$ python -q
>>> import numpy as np
>>> np.set_printoptions(suppress=True, linewidth=120)
>>> A = np.loadtxt("out0.csv", delimiter=",")
>>> print(A.round(3))
[[-4.162 -1.37  -7.855 -1.599  4.736  1.211  8.578  6.208]
 [11.014 -2.943  1.236  1.67   7.613  3.909  0.972 -3.328]
 [ 5.283 -2.901 -5.104 -7.918 -2.339 -6.125  0.982  8.456]
 [-0.5   -0.838  0.364  3.641 -3.626 -8.488  9.238 -2.522]
 [-4.854 -7.506  1.262 -0.592 -7.08   6.09  -0.241 -5.453]
 [ 5.119  7.895 -7.381  0.2   -6.346  2.169  1.267  2.233]
 [-2.379  2.082 -5.69  -8.41   4.795 -4.29  -0.626 -9.366]
 [ 3.192  2.338  9.049 -6.371  2.848 -0.322  6.969 -3.655]]
>>> assert A == A.T
Traceback (most recent call last):
  File "<python-input-4>", line 1, in <module>
    assert A == A.T
           ^^^^^^^^
ValueError: The truth value of an array with more than one element is ambiguous. Use a.any() or a.all()
>>> np.round(np.abs(np.linalg.eigvals(A)).max(), 3)
np.float64(16.059)
>>> round(np.trace(A), 3)
np.float64(-17.761)
>>> np.allclose(A @ A.T, A.T @ A)
False
>>> np.round(np.sort(np.abs(np.linalg.eigvals(A))), 3)
array([11.7  , 11.7  , 13.743, 13.743, 14.176, 14.176, 16.059, 16.059])
>>> A.inv()
Traceback (most recent call last):
  File "<python-input-9>", line 1, in <module>
    A.inv()
    ^^^^^
AttributeError: 'numpy.ndarray' object has no attribute 'inv'
>>> np.allclose(A, A.T)
False
>>> vec = np.array([-2, 1, -2, 1, 1, 2, 0, 1])
>>> rhs = A @ vec
>>> coef, lr = np.zeros(8), 1 / np.linalg.norm(A, 2) ** 2
>>> for i in range(6):
...     coef -= lr * A.T @ (A @ coef - rhs)
...     if i % 1 == 0: print(i, round(np.linalg.norm(A @ coef - rhs), 3))
... 
0 26.879
1 16.404
2 10.548
3 6.998
4 4.767
5 3.324
>>> round(np.linalg.cond(A), 3)
np.float64(2.091)
>>> M = np.load("block0.npy")
>>> M
array([[ 6.02,  2.  , -1.  , -8.  ,  5.  ,  0.  , -5.  ,  1.  ,  4.  ],
       [-9.  ,  0.02,  2.  , -3.  ,  8.  , -2.  , -7.  ,  9.  , -2.  ],
       [ 4.  ,  7.  ,  0.02, -8.  , -2.  ,  4.  , -4.  , -1.  ,  9.  ],
       [ 9.  ,  8.  ,  8.  , -5.98,  9.  ,  9.  ,  7.  , -8.  ,  8.  ],
       [ 6.  , -8.  ,  2.  ,  3.  , -2.98, -2.  ,  0.  , -7.  ,  7.  ],
       [ 6.  ,  6.  , -8.  ,  5.  , -2.  ,  4.02,  0.  ,  4.  ,  1.  ],
       [ 8.  , -9.  , -9.  , -3.  , -7.  ,  4.  ,  1.02,  1.  ,  8.  ],
       [ 6.  ,  3.  ,  8.  , -4.  , -4.  , -1.  ,  2.  , -4.98, -7.  ],
       [ 6.  ,  2.  , -1.  , -8.  ,  5.  ,  0.  , -5.  ,  1.  ,  4.02]])
>>> w1 = np.array([[0, 3],
...     [-9, 0],
...     [1, -3],
...     [-8, 2],
...     [-6, -8],
...     [9, -8],
...     [1, 3],
...     [5, 6],
...     [-6, -7]])
>>> coef = np.array([1, 3])
>>> hid = np.maximum(M @ w1 + coef, 0)
>>> np.linalg.matrix_rank(hid)
np.int64(2)
>>> basis = np.array([[0, 0], [2, 1]])
>>> np.round(hid @ basis, 3)
array([[  0.  ,   0.  ],
       [  0.  ,   0.  ],
       [  0.  ,   0.  ],
       [  0.  ,   0.  ],
       [  0.  ,   0.  ],
       [111.68,  55.84],
       [ 50.12,  25.06],
       [108.24,  54.12],
       [  0.  ,   0.  ]])
>>> w1 @ basis
array([[  6,   3],
       [  0,   0],
       [ -6,  -3],
       [  4,   2],
       [-16,  -8],
       [-16,  -8],
       [  6,   3],
       [ 12,   6],
       [-14,  -7]])
>>> C2 = M.T @ M
>>> np.linalg.matrix_rank(C2)
np.int64(9)
>>> np.allclose(C2, C2.T)
True
>>> np.round(np.diag(C2), 3)
array([422.24, 311.  , 283.  , 295.76, 276.88, 138.16, 169.04, 238.8 , 344.16])
>>> W0 = np.load("test14.npy")
>>> W0
array([[  7,   5,   1,   6,   8,   9,   2],
       [ 14,   9,   9,   7,  15,  10,   2],
       [ 17,  14,  10,  15,  22,  10,   8],
       [ 17,  16,  17,  18,  30,  19,   8],
       [ 24,  20,  26,  24,  34,  28,  15],
       [ 29,  28,  31,  25,  38,  35,  24],
       [ 29,  31,  32,  26,  47,  42,  27],
       [ 33,  40,  32,  34,  50,  44,  30],
       [ 36,  45,  37,  39,  54,  52,  35],
       [ 36,  52,  43,  39,  56,  59,  35],
       [ 38,  59,  48,  42,  58,  60,  42],
       [ 45,  65,  50,  47,  58,  62,  46],
       [ 48,  73,  50,  54,  60,  64,  47],
       [ 49,  74,  54,  58,  68,  65,  52],
       [ 58,  75,  61,  58,  74,  72,  56],
       [ 63,  81,  70,  61,  78,  77,  63],
       [ 70,  83,  78,  69,  86,  83,  72],
       [ 72,  84,  82,  74,  86,  88,  81],
       [ 78,  89,  88,  76,  91,  97,  85],
       [ 83,  91,  88,  77,  96, 104,  86],
       [ 83,  95,  91,  81,  96, 104,  87]])
>>> Ac = W0 - W0.mean(axis=1)
Traceback (most recent call last):
  File "<python-input-31>", line 1, in <module>
    Ac = W0 - W0.mean(axis=1)
         ~~~^~~~~~~~~~~~~~~~~
ValueError: operands could not be broadcast together with shapes (21,7) (21,) 
>>> Ac = W0 - W0.mean(axis=0)
>>> U, sv, vt = np.linalg.svd(Ac, full_matrices=False)
>>> (np.sign(U[:, 0]) == np.sign(U[0, 0])).astype(int)
array([1, 1, 1, 1, 1, 1, 1, 1, 1, 1, 0, 0, 0, 0, 0, 0, 0, 0, 0, 0, 0])
>>> print(np.round(vt[0] * np.sign(vt[0, np.abs(vt[0]).argmax()]), 3))
[0.326 0.415 0.385 0.331 0.365 0.42  0.393]
>>> sv.round(3)
array([320.741,  27.244,  18.097,  13.241,   9.244,   7.813,   6.557])
>>> np.abs(U[:, 0]).argmax()
np.int64(0)
>>> np.round(sv ** 2 / (sv ** 2).sum(), 3) + 0
array([0.986, 0.007, 0.003, 0.002, 0.001, 0.001, 0.   ])
>>> np.round(np.abs(vt[-1]), 3)
array([0.029, 0.21 , 0.262, 0.654, 0.315, 0.256, 0.542])
>>> round(float(np.linalg.norm(W0, 2)), 3)
683.519
>>> np.round(np.linalg.norm(W0[11] - W0[2]), 3)
np.float64(107.019)
>>> round(float(np.linalg.norm(W0, 1)), 3), np.round(np.linalg.norm(W0, np.inf), 3)
(1205.0, np.float64(637.0))
>>> round(np.linalg.norm(W0, "nuc"), 3)
np.float64(784.254)
>>> np.round(np.linalg.norm(W0, axis=0), 3)
array([228.506, 280.893, 250.583, 229.238, 288.186, 291.698, 234.199])
>>> W0[11] @ W0[2]
np.int64(5144)
>>> other = np.c_[W0[:, :5] @ np.array([[0, 2, 2, 2, 0],
...     [0, 0, 0, 0, 2],
...     [2, 0, 2, 0, 1],
...     [1, 1, 0, 2, 1],
...     [1, 2, 2, 0, 1]]), np.array([0, 2, 1, 2, 1, 1, 3, 2, 2, 3, 2, 2, 0, 3, 2, 1, 3, 2, 0, 2, 3])]
>>> print(other)
[[ 16  36  32  26  25   0]
 [ 40  65  76  42  49   2]
 [ 57  93  98  64  75   1]
 [ 82 112 128  70  97   2]
 [110 140 168  96 124   1]
 [125 159 196 108 150   1]
 [137 178 216 110 167   3]
 [148 200 230 134 196   2]
 [167 219 254 150 220   2]
 [181 223 270 150 242   3]
 [196 234 288 160 266   2]
 [205 253 306 184 285   2]
 [214 270 316 204 310   0]
 [234 292 342 214 328   3]
 [254 322 386 232 343   2]
 [279 343 422 248 371   1]
 [311 381 468 278 399   3]
 [324 390 480 292 410   2]
 [343 414 514 308 433   0]
 [349 435 534 320 443   2]
 [359 439 540 328 458   3]]
>>> np.round(np.linalg.norm(other - W0 @ np.linalg.lstsq(W0, other)[0], axis=0), 3) + 0
array([0.   , 0.   , 0.   , 0.   , 0.   , 3.471])
>>> O, r_ = np.linalg.qr(W0)
>>> np.trace(O @ O.T)
np.float64(7.0)
>>> np.round(abs(r_[0, 0]), 3), round(float(np.linalg.norm(W0[:, 0])), 3)
(np.float64(228.506), 228.506)
>>> print(np.allclose(r_.T @ r_, W0.T @ W0))
True
>>> Ac = W0 - W0.mean(axis=0)
>>> V = np.linalg.svd(Ac)[2][:1]
>>> other = Ac - Ac @ V.T @ V
>>> np.round(np.diag(V.T @ V), 3)
array([0.106, 0.172, 0.148, 0.11 , 0.133, 0.176, 0.154])
>>> np.round((Ac @ V.T).std(axis=0), 3)
array([69.991])
>>> np.round(other.std(axis=0), 3)
array([2.988, 4.938, 2.574, 2.127, 2.887, 3.007, 2.545])
>>> feats = np.load("data.npy")
>>> print(feats.round(3))
[[-0.5    0.     0.866  0.   ]
 [ 0.     1.     0.     0.   ]
 [-0.866  0.    -0.5    0.   ]
 [ 0.     0.     0.     1.   ]]
>>> U, sv = np.linalg.svd(feats)
Traceback (most recent call last):
  File "<python-input-61>", line 1, in <module>
    U, sv = np.linalg.svd(feats)
    ^^^^^
ValueError: too many values to unpack (expected 2)
>>> U, sv, vt = np.linalg.svd(feats, full_matrices=False)
>>> np.round(U.T @ feats @ vt.T, 3) + 0
array([[1., 0., 0., 0.],
       [0., 1., 0., 0.],
       [0., 0., 1., 0.],
       [0., 0., 0., 1.]])
>>> vt @ vt.T
array([[1., 0., 0., 0.],
       [0., 1., 0., 0.],
       [0., 0., 1., 0.],
       [0., 0., 0., 1.]])
>>> np.round(U.T @ U, 3) + 0
array([[1., 0., 0., 0.],
       [0., 1., 0., 0.],
       [0., 0., 1., 0.],
       [0., 0., 0., 1.]])
>>> print(U.shape, sv.shape, vt.shape)
(4, 4) (4,) (4, 4)
>>> np.cumsum(sv ** 2) / np.sum(sv ** 2)
array([0.25, 0.5 , 0.75, 1.  ])
>>> (sv > 1e-8).sum()
np.int64(4)
>>> np.allclose(U * sv @ vt, feats)
True
